% python3 -q
>>> import numpy as np
>>> from numpy import linalg as LA
>>> np.set_printoptions(precision=2, suppress=True, linewidth=120)
>>> rd = lambda a: np.round(a, 2) + 0
>>> C = np.sign(np.array([[2, 5, -1, -4], [-4, -4, 0, 4], [-2, -4, -5, -1], [3, 2, 3, -3]]))
>>> out = (np.tril(C, -1) + np.eye(4)) @ (np.triu(C, 1) + np.eye(4))
>>> evals = np.array([1, 2, 0, 0])
>>> m1 = np.rint(out * evals @ LA.inv(out)) + 0
>>> m1
array([[  0.,   0.,   0.,   1.],
       [ 10.,   6.,   2.,  -3.],
       [-10.,  -6.,  -2.,   1.],
       [ 10.,   6.,   2.,  -1.]])
>>> np.unique(m1.round(6), axis=0).shape
(4, 4)
>>> rd(np.trace(LA.pinv(m1) @ m1))
np.float64(2.0)
>>> try:
...     LA.inv(m1)
... except LA.LinAlgError as e:
...     print(repr(e))
... 
LinAlgError('Singular matrix')
>>> LA.matrix_rank(m1, rtol=0.1)
np.int64(1)
>>> [round(float(x), 2) for x in LA.svd(m1, compute_uv=False)[:3]]
[20.7, 1.9, 0.0]
>>> np.argsort(-LA.norm(m1, axis=0).round(6), kind="stable")[:3]
array([0, 1, 2])
>>> T = np.stack([m1, 2 * m1, m1[::-1]])
>>> rd(LA.norm(T, axis=(1, 2)))
array([20.78, 41.57, 20.78])
>>> T.sum(axis=0)
array([[ 10.,   6.,   2.,   2.],
       [ 20.,  12.,   4.,  -8.],
       [-20., -12.,  -4.,   0.],
       [ 30.,  18.,   6.,  -2.]])
>>> Uu, s, Vh = LA.svd(m1)
>>> vecs = Vh[:(s > 1e-8).sum()]
>>> rng = np.random.default_rng(628307)
>>> x0 = m1[0] + -1 * m1[3] + rng.integers(2) * np.eye(4)[0]
>>> x0
array([-9., -6., -2.,  2.])
>>> rd(vecs.T @ vecs)
array([[0.71, 0.43, 0.14, 0.  ],
       [0.43, 0.26, 0.09, 0.  ],
       [0.14, 0.09, 0.03, 0.  ],
       [0.  , 0.  , 0.  , 1.  ]])
>>> rd(np.diag(vecs.T @ vecs))
array([0.71, 0.26, 0.03, 1.  ])
>>> LA.matrix_rank(np.vstack([m1, x0]))
np.int64(3)
>>> feats = np.loadtxt("dump.csv", delimiter=",")
>>> feats
array([[ 0.1 ,  0.2 ,  0.  ,  0.77, -0.7 ,  0.8 , -0.3 ],
       [-0.2 , -2.1 , -0.4 , -0.42, -0.7 , -0.3 ,  1.1 ],
       [ 1.3 , -0.2 , -1.  ,  3.1 ,  0.8 , -1.4 , -1.5 ],
       [ 0.4 ,  1.4 ,  0.9 ,  1.06, -0.5 , -1.  , -0.7 ],
       [-1.4 , -1.1 , -0.3 , -3.74,  0.6 ,  0.9 ,  0.6 ],
       [ 1.1 , -0.2 ,  0.7 ,  3.86,  1.3 , -0.9 ,  2.1 ],
       [-0.3 , -0.7 ,  1.4 , -0.9 , -1.6 , -0.2 , -0.5 ],
       [-0.9 , -0.5 , -1.9 , -2.6 ,  1.3 ,  0.3 , -0.5 ],
       [-1.  ,  0.4 ,  0.9 , -3.02, -0.6 , -0.5 , -0.7 ],
       [-1.  , -0.7 , -0.1 , -2.67,  1.2 ,  1.3 ,  0.1 ],
       [ 0.8 , -0.4 ,  1.4 ,  2.07, -1.9 ,  0.7 , -0.4 ],
       [ 0.3 , -1.  ,  1.3 ,  1.18, -0.2 , -1.1 ,  1.7 ],
       [ 0.5 , -0.1 , -2.4 ,  2.06,  1.6 ,  0.  , -1.3 ],
       [ 1.6 ,  2.  ,  1.4 ,  4.65,  0.  ,  1.  ,  1.  ],
       [-1.5 , -0.2 , -0.1 , -3.81, -0.7 ,  0.2 ,  1.4 ],
       [ 1.5 , -0.4 , -1.9 ,  4.75, -1.6 , -0.6 , -1.3 ],
       [ 1.3 ,  0.7 ,  2.7 ,  3.67,  0.5 , -0.4 , -1.  ],
       [ 0.3 , -1.7 , -0.5 ,  0.43,  0.1 , -2.7 ,  0.2 ],
       [-0.4 ,  0.5 ,  0.4 , -1.29, -1.  ,  1.7 , -0.4 ],
       [ 0.4 ,  1.4 ,  0.  ,  1.  ,  0.5 ,  0.  ,  0.1 ],
       [-2.1 ,  0.2 , -0.3 , -6.16,  0.8 , -1.4 , -0.2 ],
       [-0.4 , -1.  , -1.6 , -0.92,  1.4 ,  0.6 ,  0.4 ],
       [-0.1 ,  1.7 ,  1.  , -0.42,  1.9 ,  0.7 , -1.5 ]])
>>> D = LA.norm(feats[:, None] - feats[None], axis=-1)
>>> np.unravel_index(D.round(6).argmax(), D.shape)
(np.int64(13), np.int64(20))
>>> rd(D[:5, :5])
array([[0.  , 3.18, 4.07, 2.42, 5.18],
       [3.18, 0.  , 5.37, 4.5 , 4.11],
       [4.07, 5.37, 0.  , 3.69, 8.07],
       [2.42, 4.5 , 3.69, 0.  , 6.36],
       [5.18, 4.11, 8.07, 6.36, 0.  ]])
>>> (D + 1e9 * np.eye(23)).round(6).argmin(axis=1)
array([19, 11, 12, 19,  9, 11, 18, 21, 14,  4,  0,  1,  2, 16,  4,  2, 13,  1,  0,  3, 14,  7, 19])
>>> LA.matrix_rank(D ** 2)
np.int64(9)
>>> D[14].round(6).argsort(kind="stable")[:4]
array([14,  4,  8,  9])
>>> np.flatnonzero(D[14] < D.mean() / 2)
array([ 4, 14])
>>> D.mean(axis=1).argmax()
np.int64(20)
